$ ipython --no-banner

In [1]: import numpy as np

In [2]: np.set_printoptions(precision=3, suppress=True, linewidth=140)

In [3]: X = np.array([[-0.5, 1.3, 0.6, 0.0, 0.1],
   ...:     [1.5, -0.7, 0.1, -0.2, -2.0],
   ...:     [-0.9, 0.0, 1.7, 0.7, -0.1]])

In [4]: X[:, 1] *= 5

In [5]: X
Out[5]: 
array([[-0.5,  6.5,  0.6,  0. ,  0.1],
       [ 1.5, -3.5,  0.1, -0.2, -2. ],
       [-0.9,  0. ,  1.7,  0.7, -0.1]])

In [6]: M2 = np.array([[-1, 1, -3], [-1, -3, -1]])

In [7]: W2 = np.kron(M2, X)

In [8]: round(np.linalg.norm(W2, 2), 3), np.round(np.linalg.norm(M2, 2) * np.linalg.norm(X, 2), 3)
Out[8]: (np.float64(26.235), np.float64(26.235))

In [9]: W2.shape
Out[9]: (6, 15)

In [10]: M2 = X / np.sqrt((X ** 2).mean(axis=1, keepdims=True))

In [11]: M2[0]
Out[11]: array([-0.171,  2.22 ,  0.205,  0.   ,  0.034])

In [12]: np.linalg.norm(M2, axis=1)
Out[12]: array([2.236, 2.236, 2.236])

In [13]: np.linalg.matrix_rank(X - X.mean(axis=1, keepdims=True))
Out[13]: np.int64(3)

In [14]: M2 = X / np.linalg.norm(X, axis=1, keepdims=True)

In [15]: C2 = M2 @ M2.T

In [16]: (np.abs(C2) > 0.9).astype(int)
Out[16]: 
array([[1, 0, 0],
       [0, 1, 0],
       [0, 0, 1]])

In [17]: C2[0]
Out[17]: array([ 1.   , -0.838,  0.109])

In [18]: np.linalg.norm(M2, axis=1)
Out[18]: array([1., 1., 1.])

In [19]: (C2 - 2 * np.eye(3)).round(6).argmax(axis=1)
Out[19]: array([2, 2, 0])

In [20]: np.argwhere(np.triu(np.abs(C2) > 0.95, 1))
Out[20]: array([], shape=(0, 2), dtype=int64)

In [21]: rng = np.random.default_rng(307)

In [22]: theta = rng.uniform(0, 2 * np.pi, 26)

In [23]: q, _ = np.linalg.qr(np.array([[-1.1, 0.5], [1.6, 0.8], [0.7, 1.1]]))

In [24]: data = 3 * np.c_[np.cos(theta), np.sin(theta)] @ q.T

In [25]: data
Out[25]: 
array([[ 2.647, -1.141,  0.831],
       [ 2.621, -0.571,  1.343],
       [ 2.653, -0.808,  1.144],
       [-0.099,  2.232,  2.002],
       [-2.288, -0.304, -1.916],
       [-2.619,  1.307, -0.657],
       [ 2.474, -1.685,  0.202],
       [ 1.001,  1.68 ,  2.275],
       [-2.139, -0.543, -2.032],
       [-1.867,  2.23 ,  0.737],
       [ 2.509, -1.62 ,  0.288],
       [-0.16 ,  2.251,  1.976],
       [ 0.938, -2.391, -1.55 ],
       [-2.527,  1.582, -0.336],
       [ 1.035,  1.656,  2.277],
       [-0.728,  2.374,  1.684],
       [ 2.264, -1.958, -0.202],
       [ 2.605, -0.492,  1.404],
       [ 0.849,  1.781,  2.26 ],
       [-2.658,  0.92 , -1.044],
       [ 2.467, -0.06 ,  1.706],
       [-2.374,  1.834,  0.007],
       [ 2.484, -0.103,  1.679],
       [ 2.658, -0.95 ,  1.016],
       [-2.64 ,  1.192, -0.779],
       [-0.378, -2.042, -2.165]])

In [26]: Xc = data - data.mean(axis=0)

In [27]: Uu, sig, Vh = np.linalg.svd(Xc, full_matrices=False)

In [28]: np.round(Xc.mean(axis=0), 3) + 0
Out[28]: array([0., 0., 0.])

In [29]: Vh[0] * np.sign(Vh[0, np.abs(Vh[0]).argmax()])
Out[29]: array([ 0.881, -0.39 ,  0.267])

In [30]: np.abs(Vh[0]).argmax()
Out[30]: np.int64(0)

In [31]: sig.round(3) + 0
Out[31]: array([11.986,  8.954,  0.   ])

In [32]: np.searchsorted(np.cumsum(sig ** 2) / (sig ** 2).sum(), 0.9) + 1
Out[32]: np.int64(2)

In [33]: (np.sign(Uu[:, 0]) == np.sign(Uu[0, 0])).astype(int)
Out[33]: array([1, 1, 1, 0, 0, 0, 1, 1, 0, 0, 1, 0, 1, 0, 1, 0, 1, 1, 1, 0, 1, 0, 1, 1, 0, 0])
